$ python3 -q
>>> import numpy as np
>>> import numpy.linalg as la
>>> np.set_printoptions(precision=1, suppress=True, linewidth=200)
>>> K = np.load("test15.npy")
>>> K
array([[1, 0, 0, 0],
       [0, 8, 0, 0],
       [0, 0, 9, 0],
       [0, 0, 0, 9]])
>>> evals, vecs = la.eigh(K)
>>> x0 = np.array([-7, 5, -1, 2])
>>> vecs * np.abs(evals) @ vecs.T
array([[1., 0., 0., 0.],
       [0., 8., 0., 0.],
       [0., 0., 9., 0.],
       [0., 0., 0., 9.]])
>>> np.abs(K).sum(axis=1).max(), np.abs(evals).max()
(np.int64(9), np.float64(9.0))
>>> vecs * np.sqrt(evals) @ vecs.T
array([[1. , 0. , 0. , 0. ],
       [0. , 2.8, 0. , 0. ],
       [0. , 0. , 3. , 0. ],
       [0. , 0. , 0. , 3. ]])
>>> vecs * np.maximum(evals, 0) @ vecs.T
array([[1., 0., 0., 0.],
       [0., 8., 0., 0.],
       [0., 0., 9., 0.],
       [0., 0., 0., 9.]])
>>> x0 = np.array([4, 3, 0, 0])
>>> rhs = K @ x0
>>> rhs
array([ 4, 24,  0,  0])
>>> la.solve(K, 5 * rhs)
array([20., 15.,  0.,  0.])
>>> la.solve(K, rhs)
array([4., 3., 0., 0.])
>>> la.solve(K, K[:, 3])
array([0., 0., 0., 1.])
>>> np.prod(np.diag(K)), round(la.det(K), 1)
(np.int64(648), np.float64(648.0))
>>> la.matrix_power(K - np.diag(np.diag(K)), 4)
array([[0, 0, 0, 0],
       [0, 0, 0, 0],
       [0, 0, 0, 0],
       [0, 0, 0, 0]])
>>> np.sort(la.eigvals(K))
array([1., 8., 9., 9.])
>>> [int(la.matrix_rank(la.matrix_power(K, p))) for p in range(1, 5)]
[4, 4, 4, 4]
>>> proj = np.triu(np.array([[2, 3, 2, 5], [3, 4, -4, -4], [5, 1, 4, 1], [3, 5, 1, 2]]), 1) + np.eye(4)
>>> B = proj @ K @ la.inv(proj)
>>> la.matrix_rank(B)
np.int64(4)
>>> np.trace(B), np.trace(K)
(np.float64(27.0), np.int64(27))
>>> np.round(la.det(B), 1)
np.float64(648.0)
>>> np.poly(B)
array([   1.,  -27.,  251., -873.,  648.])
>>> B = np.array([[-8], [0], [3]])
>>> basis = np.array([[1, 0, 2]])
>>> A = B @ basis
>>> A
array([[ -8,   0, -16],
       [  0,   0,   0],
       [  3,   0,   6]])
>>> rank = la.matrix_rank(A)
>>> rank
np.int64(1)
>>> N = la.svd(A)[2][rank:].T
>>> [int(la.matrix_rank(np.delete(A, i, axis=0))) for i in range(3)]
[1, 1, 1]
>>> np.round(A @ N, 1) + 0
array([[0., 0.],
       [0., 0.],
       [0., 0.]])
>>> [int(la.matrix_rank(A[:, :j + 1])) for j in range(3)]
[1, 1, 1]
>>> la.matrix_rank(A.T @ A), la.matrix_rank(A @ A.T)
(np.int64(1), np.int64(1))
>>> np.allclose(A @ N, 0)
True
>>> la.matrix_rank(A, rtol=0.1)
np.int64(1)
>>> np.argsort(-la.norm(A, axis=0).round(6), kind="stable")[:3]
array([2, 0, 1])
>>> X = np.array([[-28.1, -23.6, -18.1],
...     [-15.0, -12.4, -9.6],
...     [-8.8, -7.3, -5.7],
...     [-6.8, -5.7, -4.5],
...     [-5.9, -4.9, -3.9],
...     [-0.4, -0.6, -0.6],
...     [-0.1, -0.2, -0.2],
...     [0.1, 0.1, 0.1],
...     [0.2, 0.3, 0.3],
...     [0.6, 0.9, 0.9],
...     [1.3, 2.1, 2.0],
...     [1.4, 2.2, 2.2],
...     [4.0, 5.8, 5.4],
...     [4.5, 6.5, 6.1],
...     [9.6, 13.0, 11.7],
...     [23.5, 29.8, 26.2],
...     [27.0, 33.8, 29.6]])
>>> proj = X @ la.solve(X.T @ X, X.T)
>>> np.round(la.eigvalsh(proj), 1) + 0
array([0., 0., 0., 0., 0., 0., 0., 0., 0., 0., 0., 0., 0., 0., 1., 1., 1.])
>>> np.allclose(proj @ proj, proj)
True
>>> def softmax(z):
...     e = np.exp(z - z.max(axis=-1, keepdims=True))
...     return e / e.sum(axis=-1, keepdims=True)
... 
>>> np.round(softmax(X[15]), 1) + 0
array([0., 1., 0.])
>>> np.round(softmax(X[15] + -1), 1) + 0
array([0., 1., 0.])
>>> np.round(softmax(10 * X[15]), 1) + 0
array([0., 1., 0.])
>>> scores = X @ X.T / np.sqrt(3)
>>> softmax(scores)[15] @ X
array([27. , 33.8, 29.6])
>>> U, sv, Vt = la.svd(X)
>>> sv
array([88.7,  9.6,  0.3])
>>> B = U[:, :2] @ np.diag(sv[:2]) @ Vt[:2]
>>> round(la.norm(X - B) / la.norm(X), 1)
np.float64(0.0)
>>> np.round(np.abs(X - B).max(), 1)
np.float64(0.1)
>>> la.matrix_rank(X, rtol=0.05)
np.int64(2)
>>> la.matrix_rank(B)
np.int64(2)
>>> B
array([[-28.1, -23.6, -18.1],
       [-15. , -12.4,  -9.6],
       [ -8.8,  -7.3,  -5.7],
       [ -6.8,  -5.8,  -4.5],
       [ -5.9,  -5. ,  -3.8],
       [ -0.4,  -0.6,  -0.6],
       [ -0.1,  -0.2,  -0.2],
       [  0.1,   0.1,   0.1],
       [  0.2,   0.3,   0.3],
       [  0.6,   0.9,   0.9],
       [  1.3,   2.1,   2. ],
       [  1.4,   2.3,   2.1],
       [  4. ,   5.9,   5.3],
       [  4.5,   6.6,   6. ],
       [  9.6,  13. ,  11.7],
       [ 23.5,  29.8,  26.2],
       [ 27. ,  33.8,  29.6]])
>>> X[1] @ X[6]
np.float64(5.9)
>>> round(la.norm(X[1] - X[6]), 1)
np.float64(21.4)
>>> round(float(la.norm(X, "nuc")), 1)
98.6
>>> la.norm(X, axis=1).argmax()
np.int64(16)
>>> F = np.load("layer15.npy")
>>> F.round(1) + 0
array([[ 0.7, -0.5,  0.1],
       [-0.5,  0.3,  0. ],
       [ 0.1,  0. ,  0. ]])
>>> np.unique(F.round(6), axis=0).shape
(3, 3)
>>> np.allclose(F[:-1].T @ la.lstsq(F[:-1].T, F[-1])[0], F[-1])
True
>>> la.lstsq(F[:-1].T, F[-1])[2]
np.int32(1)
>>> rng = np.random.default_rng(184061)
>>> B = F + rng.integers(-2, 3, (3, 1)) @ rng.integers(-2, 3, (1, 3))
>>> B
array([[ 0.7, -0.5,  0.1],
       [ 1.5, -1.7, -2. ],
       [-3.9,  4. ,  4. ]])
>>> B - F
array([[ 0.,  0.,  0.],
       [ 2., -2., -2.],
       [-4.,  4.,  4.]])
>>> np.abs(B - F).sum(axis=1)
array([ 0.,  6., 12.])
>>> np.round(la.svd(B - F, compute_uv=False), 1) + 0
array([7.7, 0. , 0. ])
>>> la.matrix_rank(B - F, tol=1e-8)
np.int64(1)
>>> [round(float(x), 1) for x in la.svd(F, compute_uv=False)[:3]]
[1.0, 0.0, 0.0]
>>> idx = rng.permutation(3)
>>> idx
array([0, 2, 1])
>>> B = F[idx][:, idx]
>>> round(float(np.trace(B)), 1)
1.0
>>> B.round(1) + 0
array([[ 0.7,  0.1, -0.5],
       [ 0.1,  0. ,  0. ],
       [-0.5,  0. ,  0.3]])
>>> np.round(np.diag(B), 1) + 0
array([0.7, 0. , 0.3])
>>> np.allclose(B, F)
False
>>> U, sv, Vt = la.svd(F)
>>> vecs = Vt[:(sv > 1e-8).sum()]
>>> x0 = F[2] + 4 * F[1] + rng.integers(2) * np.eye(3)[0]
>>> x0
array([-1.8,  1.3, -0.2])
>>> round(float(la.norm(x0 - vecs.T @ vecs @ x0)), 1)
0.0
>>> m1 = np.load("w.npy")
>>> m1
array([[ 0,  0, -3,  0],
       [ 0, -2,  0,  0],
       [ 0,  0,  0,  0]])
>>> U, sv, Vt = la.svd(m1)
>>> vecs = Vt[:(sv > 1e-8).sum()]
>>> x0 = m1[1] + 4 * m1[2] + rng.integers(2) * np.eye(4)[1]
>>> x0
array([ 0., -2.,  0.,  0.])
>>> vecs.T @ vecs
array([[0., 0., 0., 0.],
       [0., 1., 0., 0.],
       [0., 0., 1., 0.],
       [0., 0., 0., 0.]])
>>> np.round(la.norm(x0 - vecs.T @ vecs @ x0), 1)
np.float64(0.0)
>>> la.matrix_rank(np.vstack([m1, x0]))
np.int64(2)
>>> np.diag(vecs.T @ vecs)
array([0., 1., 1., 0.])
>>> B = F / np.sqrt((F ** 2).mean(axis=1, keepdims=True))
>>> B[1]
array([-1.4,  1. , -0.1])
>>> np.round(F - F.mean(axis=1, keepdims=True), 1) + 0
array([[ 0.6, -0.6,  0. ],
       [-0.4,  0.4,  0. ],
       [ 0.1, -0.1,  0. ]])
>>> la.matrix_rank(B) == la.matrix_rank(F)
np.True_
